$ python -q
>>> import numpy as np
>>> import numpy.linalg as la
>>> np.set_printoptions(precision=2, suppress=True, linewidth=100, sign=" ")
>>> mat = np.loadtxt("w.csv", delimiter=",")
>>> mat
array([[ -0.59,   3.71,  10.91],
       [  1.96,  11.37,  -4.39],
       [  5.62,   3.88,  -0.53],
       [ -7.6 ,  -4.74,  -6.01],
       [ 19.44, -10.06, -13.48],
       [ -6.08,  -6.92,  -6.63],
       [  7.62,  -9.2 ,   6.76],
       [  2.09,   8.68,  -3.15],
       [-25.06, -11.34,  -9.21],
       [ -3.88,  13.03,  -4.62],
       [  1.67,   8.21,   6.95],
       [  0.77,   5.4 ,   9.52],
       [  0.21,  -2.69,   9.39],
       [ 17.71,  -5.15, -18.01],
       [ -5.79,  -9.67,  12.37],
       [ 10.61,  -4.97,  -1.31],
       [  0.39,  -3.34,  -9.4 ],
       [ -2.69,  -6.24,   6.12],
       [ -6.5 ,   6.34,   8.43],
       [  7.76,   0.49,   1.44],
       [ -4.66, -22.22,  -3.25],
       [ -0.35,  -1.27,  17.14],
       [ 12.66,  -0.24, -11.55],
       [  0.79,   4.14,  -3.8 ],
       [  7.51,  -9.15,  -4.26]])
>>> Ac = mat - mat.mean(axis=0)
>>> left, s, Vh = la.svd(Ac, full_matrices=False)
>>> la.matrix_rank(Ac)
np.int64(3)
>>> np.round((s ** 2).sum() ** 2 / (s ** 4).sum(), 2)
np.float64(2.78)
>>> s
array([ 49.92,  43.03,  34.98])
>>> np.searchsorted(np.cumsum(s ** 2) / (s ** 2).sum(), 0.9) + 1
np.int64(3)
>>> np.abs(Vh[0]).argmax()
np.int64(2)
>>> np.round(Ac.mean(axis=0), 2) + 0
array([ 0.,  0.,  0.])
>>> np.abs(Vh[-1])
array([ 0.5 ,  0.59,  0.63])
>>> Vh[0] * np.sign(Vh[0, np.abs(Vh[0]).argmax()])
array([-0.67,  0.19,  0.72])
>>> d = la.norm(mat[:, None] - mat[None], axis=-1)
>>> d.mean(axis=1).argmax()
np.int64(8)
>>> d[12].round(6).argsort(kind="stable")[:4]
array([ 12,  17,   0,  21])
>>> d.shape
(25, 25)
>>> np.flatnonzero(d[12] < d.mean() / 2)
array([  0,  11,  12,  17,  21])
>>> (d + 1e9 * np.eye(25)).round(6).argmin(axis=1)
array([ 11,   7,  19,   5,  13,   3,  15,   1,   3,   1,  11,   0,  17,   4,  17,  24,   5,  12,
         0,   2,   5,  12,  13,   7,  15])
>>> la.matrix_rank(d ** 2)
np.int64(5)
>>> np.unravel_index(d.round(6).argmax(), d.shape)
(np.int64(4), np.int64(8))
>>> d[:5, :5]
array([[  0.  ,  17.3 ,  13.02,  20.17,  34.43],
       [ 17.3 ,   0.  ,   9.19,  18.8 ,  29.11],
       [ 13.02,   9.19,   0.  ,  16.71,  23.52],
       [ 20.17,  18.8 ,  16.71,   0.  ,  28.55],
       [ 34.43,  29.11,  23.52,  28.55,   0.  ]])
>>> f = np.array([1, 6, -7, 4])
>>> W0 = -1 * np.eye(4) + np.outer(f, f)
>>> W0
array([[  0.,   6.,  -7.,   4.],
       [  6.,  35., -42.,  24.],
       [ -7., -42.,  48., -28.],
       [  4.,  24., -28.,  15.]])
>>> try:
...     la.cholesky(W0)
... except la.LinAlgError as e:
...     print(repr(e))
... 
LinAlgError('Matrix is not positive definite')
>>> [round(float(la.det(W0[:i, :i])), 2) + 0 for i in range(1, 5)]
[0.0, -36.0, 85.0, -101.0]
>>> np.round(la.eigvalsh(W0).min(), 2)
np.float64(-1.0)
>>> proj = np.triu(np.array([[2, 0, -3, 3], [1, 2, 1, 1], [1, 0, 3, 2], [-3, 1, 1, 2]]), 1) + np.eye(4)
>>> M2 = proj @ W0 @ la.inv(proj)
>>> M2
array([[  33.,  204., -340.,  510.],
       [   3.,   17.,  -30.,   45.],
       [   1.,    6.,  -11.,   15.],
       [   4.,   24.,  -40.,   59.]])
>>> np.poly(M2)
array([   1.,  -98., -300., -302., -101.])
>>> np.trace(M2), np.trace(W0)
(np.float64(98.0), np.float64(98.0))
>>> z = mat[:, 2] > np.median(mat[:, 2])
>>> f = mat[z].mean(axis=0) - mat[~z].mean(axis=0)
>>> f
array([  0.35,   2.26,  14.79])
>>> rng = np.random.default_rng(721)
>>> E = (rng.random((7, 7)) < 0.3) + np.eye(7)
>>> E /= E.sum(axis=1, keepdims=True)
>>> E
array([[ 0.25,  0.25,  0.  ,  0.  ,  0.  ,  0.25,  0.25],
       [ 0.  ,  0.5 ,  0.  ,  0.  ,  0.  ,  0.5 ,  0.  ],
       [ 0.  ,  0.  ,  0.5 ,  0.5 ,  0.  ,  0.  ,  0.  ],
       [ 0.  ,  0.  ,  0.  ,  0.67,  0.33,  0.  ,  0.  ],
       [ 0.25,  0.25,  0.  ,  0.  ,  0.25,  0.25,  0.  ],
       [ 0.2 ,  0.2 ,  0.  ,  0.  ,  0.2 ,  0.2 ,  0.2 ],
       [ 0.  ,  0.2 ,  0.  ,  0.2 ,  0.2 ,  0.2 ,  0.2 ]])
>>> # row-stochastic, so 1 is an eigenvalue
>>> left, s, Vh = la.svd(E)
>>> s.round(2) + 0
array([ 1.08,  0.92,  0.48,  0.37,  0.25,  0.14,  0.  ])
>>> M2 = left[:, :6] @ np.diag(s[:6]) @ Vh[:6]
>>> la.matrix_rank(M2)
np.int64(6)
>>> round(float(la.norm(E - M2) / la.norm(E)), 2)
0.0
